$ ipython --no-banner

In [1]: import numpy as np

In [2]: np.set_printoptions(precision=2, suppress=True, linewidth=100, sign=" ")

In [3]: m1 = np.array([[0.0, -1.5, -0.5, -1.7],
   ...:     [-0.6, -0.5, -1.8, 0.0],
   ...:     [-0.5, 0.4, 0.9, -0.3],
   ...:     [0.9, -1.4, 0.5, -0.6],
   ...:     [0.7, 0.0, -0.9, 1.4],
   ...:     [-0.4, 1.7, 0.8, -0.4],
   ...:     [0.4, -0.4, 0.7, -0.5],
   ...:     [-1.7, -1.0, 1.1, -1.0],
   ...:     [0.3, 1.6, -0.9, -0.4],
   ...:     [1.3, -0.6, -1.0, -2.4],
   ...:     [-0.1, -0.2, -1.3, -2.7]])

In [4]: m1[10] *= 5

In [5]: m1
Out[5]: 
array([[  0. ,  -1.5,  -0.5,  -1.7],
       [ -0.6,  -0.5,  -1.8,   0. ],
       [ -0.5,   0.4,   0.9,  -0.3],
       [  0.9,  -1.4,   0.5,  -0.6],
       [  0.7,   0. ,  -0.9,   1.4],
       [ -0.4,   1.7,   0.8,  -0.4],
       [  0.4,  -0.4,   0.7,  -0.5],
       [ -1.7,  -1. ,   1.1,  -1. ],
       [  0.3,   1.6,  -0.9,  -0.4],
       [  1.3,  -0.6,  -1. ,  -2.4],
       [ -0.5,  -1. ,  -6.5, -13.5]])

In [6]: P = m1 @ np.linalg.solve(m1.T @ m1, m1.T)

In [7]: np.allclose(P @ P, P)
Out[7]: True

In [8]: np.round(P @ m1[:, 3], 2) + 0
Out[8]: array([ -1.7,   0. ,  -0.3,  -0.6,   1.4,  -0.4,  -0.5,  -1. ,  -0.4,  -2.4, -13.5])

In [9]: np.round(np.linalg.eigvalsh(P), 2) + 0
Out[9]: array([ 0.,  0.,  0.,  0.,  0.,  0.,  0.,  1.,  1.,  1.,  1.])

In [10]: round(np.trace(P), 2)
Out[10]: np.float64(4.0)

In [11]: print(np.diag(P))
[ 0.18  0.46  0.12  0.34  0.23  0.39  0.13  0.57  0.28  0.33  0.96]

In [12]: A2 = np.c_[m1[:, :1] @ np.array([[1]]), np.array([-1, -3, 1, -1, 2, 3, 2, -2, 3, 0, -2])]

In [13]: A2
Out[13]: 
array([[ 0. , -1. ],
       [-0.6, -3. ],
       [-0.5,  1. ],
       [ 0.9, -1. ],
       [ 0.7,  2. ],
       [-0.4,  3. ],
       [ 0.4,  2. ],
       [-1.7, -2. ],
       [ 0.3,  3. ],
       [ 1.3,  0. ],
       [-0.5, -2. ]])

In [14]: np.linalg.matrix_rank(np.c_[m1, A2])
Out[14]: np.int64(5)

In [15]: P = A2 @ np.linalg.solve(A2.T @ A2, A2.T)

In [16]: np.round(P @ A2[:, 0], 2) + 0
Out[16]: array([ 0. , -0.6, -0.5,  0.9,  0.7, -0.4,  0.4, -1.7,  0.3,  1.3, -0.5])

In [17]: np.linalg.matrix_rank(np.eye(11) - P)
Out[17]: np.int64(9)

In [18]: np.allclose(P @ P, P)
Out[18]: True

In [19]: lab = m1[:, 0] > np.median(m1[:, 0])

In [20]: f = m1[lab].mean(axis=0) - m1[~lab].mean(axis=0)

In [21]: round(float((((m1 - m1.mean(axis=0)) @ f > 0) == lab).mean()), 2)
Out[21]: 0.55

In [22]: ((m1 - m1.mean(axis=0)) @ f > 0).astype(int)
Out[22]: array([ 1,  1,  1,  1,  1,  1,  1,  1,  1,  1,  0])

In [23]: f
Out[23]: array([ 1.34,  0.16,  0.68,  2.32])

In [24]: print(np.argsort(-np.abs(f).round(6), kind="stable"))
[ 3  0  2  1]

In [25]: G = np.cov(m1, rowvar=False)

In [26]: np.corrcoef(m1.T)
Out[26]: 
array([[ 1.  , -0.01,  0.01,  0.16],
       [-0.01,  1.  ,  0.22,  0.3 ],
       [ 0.01,  0.22,  1.  ,  0.86],
       [ 0.16,  0.3 ,  0.86,  1.  ]])

In [27]: np.linalg.eigvalsh(G)[::-1]
Out[27]: array([ 19.85,   1.2 ,   1.02,   0.55])

In [28]: round(float(np.corrcoef(m1[:, 0], m1[:, 1])[0, 1]), 2)
Out[28]: -0.01

In [29]: print(G.shape)
(4, 4)

In [30]: print(np.argsort(-m1.std(axis=0).round(6), kind="stable"))
[ 3  2  1  0]

In [31]: m1.std(axis=0)
Out[31]: array([ 0.81,  1.04,  2.06,  3.82])

In [32]: rng = np.random.default_rng(80)

In [33]: X = rng.normal(size=(26, 8))

In [34]: X = 5 * X / np.linalg.norm(X, axis=1, keepdims=True)

In [35]: X
Out[35]: 
array([[ 1.47, -0.63, -0.88, -1.82, -1.79,  3.88,  0.2 ,  0.17],
       [ 2.06,  0.69, -2.2 , -2.34,  1.01, -1.6 ,  2.21, -1.21],
       [-1.61, -0.45, -1.44, -0.09, -3.64, -0.9 ,  2.34, -0.75],
       [ 2.81,  3.37, -0.75,  1.48, -0.76, -0.21, -1.4 ,  0.61],
       [ 2.56,  1.84,  0.9 , -2.43, -0.71,  0.9 ,  0.77, -2.54],
       [ 1.43,  2.63, -0.03,  1.88,  0.23, -2.22, -0.42,  2.72],
       [-0.25, -0.36, -1.09, -1.26,  4.04,  1.28,  0.05,  2.01],
       [-1.08, -0.37,  0.73, -2.11,  3.1 ,  2.81,  1.08, -0.28],
       [ 1.71, -2.83, -2.55, -2.24, -0.34,  1.01, -0.53,  1.04],
       [ 0.43, -1.8 , -1.94,  4.07,  0.41, -0.75,  0.16, -0.69],
       [ 0.8 , -3.38, -0.61,  3.08,  1.59, -0.64,  0.25,  0.39],
       [-0.09,  0.43, -1.21,  0.37,  0.47, -3.16,  0.58, -3.55],
       [-1.48,  2.21, -3.08,  1.33,  2.54,  0.28, -0.27, -0.27],
       [-0.47, -0.48, -2.86,  1.44, -0.1 , -2.68,  2.  ,  1.77],
       [-0.67,  2.31,  2.58, -1.19, -2.73, -1.3 ,  1.36, -0.33],
       [ 2.58,  0.42, -2.44,  0.22,  1.42,  3.14, -0.51,  0.17],
       [ 2.6 ,  0.47,  1.19,  0.13,  2.93, -0.35,  2.72, -0.66],
       [ 2.73,  0.23,  0.48, -0.31,  0.29,  3.85,  1.45, -0.45],
       [-1.74, -3.52,  2.18,  0.84, -1.09,  0.54, -0.1 , -1.61],
       [ 0.86,  0.05,  0.54,  1.09, -0.53, -4.29, -1.93, -0.59],
       [ 0.62,  1.5 ,  1.91, -3.2 , -1.13, -0.31,  2.3 , -1.33],
       [-3.03, -2.16, -1.2 , -1.09,  0.28,  1.26, -0.48,  2.58],
       [ 1.85,  1.7 ,  1.56,  1.88, -0.83,  2.65,  0.35, -2.21],
       [-1.21,  0.74,  0.08,  2.58, -0.15, -3.34, -2.01, -1.08],
       [ 0.94,  1.94, -1.66, -0.75,  2.1 , -1.93,  0.1 ,  2.98],
       [-1.1 , -0.12, -1.74, -0.08, -1.31, -1.07,  2.  ,  3.73]])

In [36]: Uu, s, Vh = np.linalg.svd(X, full_matrices=False)

In [37]: np.round(Vh @ Vh.T, 2) + 0
Out[37]: 
array([[ 1.,  0.,  0.,  0.,  0.,  0.,  0.,  0.],
       [ 0.,  1.,  0.,  0.,  0.,  0.,  0.,  0.],
       [ 0.,  0.,  1.,  0.,  0.,  0.,  0.,  0.],
       [ 0.,  0.,  0.,  1.,  0.,  0.,  0.,  0.],
       [ 0.,  0.,  0.,  0.,  1.,  0.,  0.,  0.],
       [ 0.,  0.,  0.,  0.,  0.,  1.,  0.,  0.],
       [ 0.,  0.,  0.,  0.,  0.,  0.,  1.,  0.],
       [ 0.,  0.,  0.,  0.,  0.,  0.,  0.,  1.]])

In [38]: print(s)
[ 12.49  11.25  10.33   9.11   7.6    7.42   5.77   5.63]

In [39]: print((s > 1e-8).sum())
8

In [40]: print(Uu.shape, s.shape, Vh.shape)
(26, 8) (8,) (8, 8)

In [41]: s / s[0]
Out[41]: array([ 1.  ,  0.9 ,  0.83,  0.73,  0.61,  0.59,  0.46,  0.45])

In [42]: np.round(np.sqrt((s ** 2).sum()), 2), round(np.linalg.norm(X), 2)
Out[42]: (np.float64(25.5), np.float64(25.5))

In [43]: G = np.cov(X, rowvar=False)

In [44]: G
Out[44]: 
array([[ 2.73,  1.01,  0.16, -0.23,  0.31,  0.83,  0.05, -0.54],
       [ 1.01,  3.3 ,  0.44, -0.29, -0.11, -0.62,  0.03, -0.2 ],
       [ 0.16,  0.44,  2.65, -0.4 , -0.74,  0.3 ,  0.2 , -1.18],
       [-0.23, -0.29, -0.4 ,  3.48,  0.13, -1.39, -0.95,  0.01],
       [ 0.31, -0.11, -0.74,  0.13,  3.23,  0.49, -0.21,  0.58],
       [ 0.83, -0.62,  0.3 , -1.39,  0.49,  4.9 ,  0.28, -0.11],
       [ 0.05,  0.03,  0.2 , -0.95, -0.21,  0.28,  1.69, -0.19],
       [-0.54, -0.2 , -1.18,  0.01,  0.58, -0.11, -0.19,  3.16]])

In [45]: print(np.polyfit(X[:, 7], X[:, 6], 1))
[-0.06  0.47]

In [46]: np.median(X, axis=0)
Out[46]: array([ 0.71,  0.33, -0.82,  0.03,  0.06, -0.33,  0.23, -0.3 ])

In [47]: np.argsort(-X.std(axis=0).round(6), kind="stable")
Out[47]: array([ 5,  3,  1,  4,  7,  0,  2,  6])

In [48]: np.linalg.eigvalsh(G)[::-1]
Out[48]: array([ 6.24,  5.04,  3.89,  3.31,  2.29,  1.84,  1.32,  1.2 ])

In [49]: np.argwhere(np.triu(np.abs(np.corrcoef(X.T)) > 0.8, 1))
Out[49]: array([], shape=(0, 2), dtype=int64)

In [50]: ev, evecs = np.linalg.eigh(G)

In [51]: x0 = np.array([2, 1, 2, 1, 1, 2, 0, 0])

In [52]: print(round(x0 @ G @ x0, 2))
56.37

In [53]: np.round(evecs * np.sqrt(ev) @ evecs.T, 2) + 0
Out[53]: 
array([[ 1.6 ,  0.31,  0.02, -0.04,  0.09,  0.23,  0.01, -0.16],
       [ 0.31,  1.77,  0.13, -0.09, -0.02, -0.19,  0.  , -0.03],
       [ 0.02,  0.13,  1.57, -0.1 , -0.21,  0.08,  0.05, -0.35],
       [-0.04, -0.09, -0.1 ,  1.8 ,  0.04, -0.35, -0.3 , -0.02],
       [ 0.09, -0.02, -0.21,  0.04,  1.77,  0.13, -0.06,  0.15],
       [ 0.23, -0.19,  0.08, -0.35,  0.13,  2.16,  0.05, -0.02],
       [ 0.01,  0.  ,  0.05, -0.3 , -0.06,  0.05,  1.26, -0.06],
       [-0.16, -0.03, -0.35, -0.02,  0.15, -0.02, -0.06,  1.73]])

In [54]: feats = np.array([[2, -1, -3], [-2, -3, 2], [3, 1, -3]])

In [55]: feats
Out[55]: 
array([[ 2, -1, -3],
       [-2, -3,  2],
       [ 3,  1, -3]])

In [56]: A2 = np.linalg.inv(feats)

In [57]: np.linalg.inv(A2)
Out[57]: 
array([[ 2., -1., -3.],
       [-2., -3.,  2.],
       [ 3.,  1., -3.]])

In [58]: np.linalg.det(feats) * A2
Out[58]: 
array([[  7.,  -6., -11.],
       [  0.,   3.,   2.],
       [  7.,  -5.,  -8.]])

In [59]: np.allclose(A2, feats.T)
Out[59]: False

In [60]: round(float(np.linalg.cond(feats)), 2)
Out[60]: 17.2

In [61]: print(np.round(feats @ A2, 2) + 0)
[[ 1.  0.  0.]
 [ 0.  1.  0.]
 [ 0.  0.  1.]]

In [62]: round(float(np.linalg.det(feats) * np.linalg.det(A2)), 2)
Out[62]: 1.0

In [63]: A2
Out[63]: 
array([[-1.  ,  0.86,  1.57],
       [-0.  , -0.43, -0.29],
       [-1.  ,  0.71,  1.14]])

In [64]: round(np.linalg.norm(A2) ** 2 / np.linalg.norm(A2, 2) ** 2, 2)
Out[64]: np.float64(1.02)

In [65]: np.round(A2[2] @ A2[1], 2)
Out[65]: np.float64(-0.63)

In [66]: round(float(np.linalg.norm(A2[2], 1)), 2), round(float(np.linalg.norm(A2[2], np.inf)), 2)
Out[66]: (2.86, 1.14)

In [67]: np.linalg.norm(A2, axis=0)
Out[67]: array([ 1.41,  1.2 ,  1.96])

In [68]: A2 = feats + rng.integers(-2, 3, (3, 2)) @ rng.integers(-2, 3, (2, 3))

In [69]: A2
Out[69]: 
array([[-1,  1, -5],
       [-2, -5, -2],
       [ 2,  2, -3]])

In [70]: print(A2 - feats)
[[-3  2 -2]
 [ 0 -2 -4]
 [-1  1  0]]

In [71]: feats - feats[0]
Out[71]: 
array([[ 0,  0,  0],
       [-4, -2,  5],
       [ 1,  2,  0]])

In [72]: feats.sum(axis=0)
Out[72]: array([ 3, -3, -4])

In [73]: print(round(float(np.linalg.norm(feats)), 2))
7.07

In [74]: np.linalg.rank(feats)
AttributeError: module 'numpy.linalg' has no attribute 'rank'


In [75]: np.unravel_index(np.abs(feats).argmax(), feats.shape)
Out[75]: (np.int64(0), np.int64(2))

In [76]: P = np.triu(np.array([[3, -3, -1], [5, -7, 6], [2, 4, 5]]), 1) + np.eye(3)

In [77]: A2 = P @ feats @ np.linalg.inv(P)

In [78]: print(np.poly(A2))
[ 1.  4.  2.  7.]

In [79]: P @ feats - feats @ P
Out[79]: 
array([[ 3., 14.,  5.],
       [18.,  0., -2.],
       [ 0.,  9., -3.]])

In [80]: np.linalg.matrix_rank(A2)
Out[80]: np.int64(3)

In [81]: W0 = np.load("case14.npy")

In [82]: W0
Out[82]: 
array([[ 0,  0,  0,  0,  1,  0,  1,  0,  1,  0],
       [ 0,  0,  0,  0,  0,  0,  0,  0,  0,  0],
       [ 0,  0,  0,  0,  0,  0,  0,  0,  0,  0],
       [ 0,  0,  0,  0,  0,  1,  1,  0,  0,  0],
       [ 1,  0,  0,  0,  0,  1,  0,  0,  0,  0],
       [ 0,  0,  0,  1,  1,  0,  0,  0,  0,  0],
       [ 1,  0,  0,  1,  0,  0,  0,  0,  0,  0],
       [ 0,  0,  0,  0,  0,  0,  0,  0,  0,  0],
       [ 1,  0,  0,  0,  0,  0,  0,  0,  0,  0],
       [ 0,  0,  0,  0,  0,  0,  0,  0,  0,  0]])

In [83]: G = W0.T @ W0

In [84]: np.allclose(G, G.T)
Out[84]: True

In [85]: np.round(np.linalg.svd(W0, compute_uv=False) ** 2, 2) + 0
Out[85]: array([ 4.47,  3.46,  2.62,  1.  ,  0.38,  0.06,  0.  ,  0.  ,  0.  ,  0.  ])

In [86]: G
Out[86]: 
array([[ 3,  0,  0,  1,  0,  1,  0,  0,  0,  0],
       [ 0,  0,  0,  0,  0,  0,  0,  0,  0,  0],
       [ 0,  0,  0,  0,  0,  0,  0,  0,  0,  0],
       [ 1,  0,  0,  2,  1,  0,  0,  0,  0,  0],
       [ 0,  0,  0,  1,  2,  0,  1,  0,  1,  0],
       [ 1,  0,  0,  0,  0,  2,  1,  0,  0,  0],
       [ 0,  0,  0,  0,  1,  1,  2,  0,  1,  0],
       [ 0,  0,  0,  0,  0,  0,  0,  0,  0,  0],
       [ 0,  0,  0,  0,  1,  0,  1,  0,  1,  0],
       [ 0,  0,  0,  0,  0,  0,  0,  0,  0,  0]])

In [87]: np.trace(G), (W0 ** 2).sum()
Out[87]: (np.int64(12), np.int64(12))

In [88]: np.linalg.matrix_rank(G)
Out[88]: np.int64(6)

In [89]: print(np.round(np.linalg.eigvalsh(G)[::-1], 2) + 0)
[ 4.47  3.46  2.62  1.    0.38  0.06  0.    0.    0.    0.  ]

In [90]: Uu, s, Vh = np.linalg.svd(W0)

In [91]: evecs = Vh[:(s > 1e-8).sum()]

In [92]: x0 = W0[3] + -2 * W0[4] + rng.integers(2) * np.eye(10)[2]

In [93]: print(x0)
[-2.  0.  1.  0.  0. -1.  1.  0.  0.  0.]

In [94]: np.round(evecs.T @ evecs, 2) + 0
Out[94]: 
array([[ 1.,  0.,  0.,  0.,  0.,  0.,  0.,  0.,  0.,  0.],
       [ 0.,  0.,  0.,  0.,  0.,  0.,  0.,  0.,  0.,  0.],
       [ 0.,  0.,  0.,  0.,  0.,  0.,  0.,  0.,  0.,  0.],
       [ 0.,  0.,  0.,  1.,  0.,  0.,  0.,  0.,  0.,  0.],
       [ 0.,  0.,  0.,  0.,  1.,  0.,  0.,  0.,  0.,  0.],
       [ 0.,  0.,  0.,  0.,  0.,  1.,  0.,  0.,  0.,  0.],
       [ 0.,  0.,  0.,  0.,  0.,  0.,  1.,  0.,  0.,  0.],
       [ 0.,  0.,  0.,  0.,  0.,  0.,  0.,  0.,  0.,  0.],
       [ 0.,  0.,  0.,  0.,  0.,  0.,  0.,  0.,  1.,  0.],
       [ 0.,  0.,  0.,  0.,  0.,  0.,  0.,  0.,  0.,  0.]])

In [95]: np.linalg.matrix_rank(np.vstack([W0, x0]))
Out[95]: np.int64(7)

In [96]: np.round(np.diag(evecs.T @ evecs), 2) + 0
Out[96]: array([ 1.,  0.,  0.,  1.,  1.,  1.,  1.,  0.,  1.,  0.])
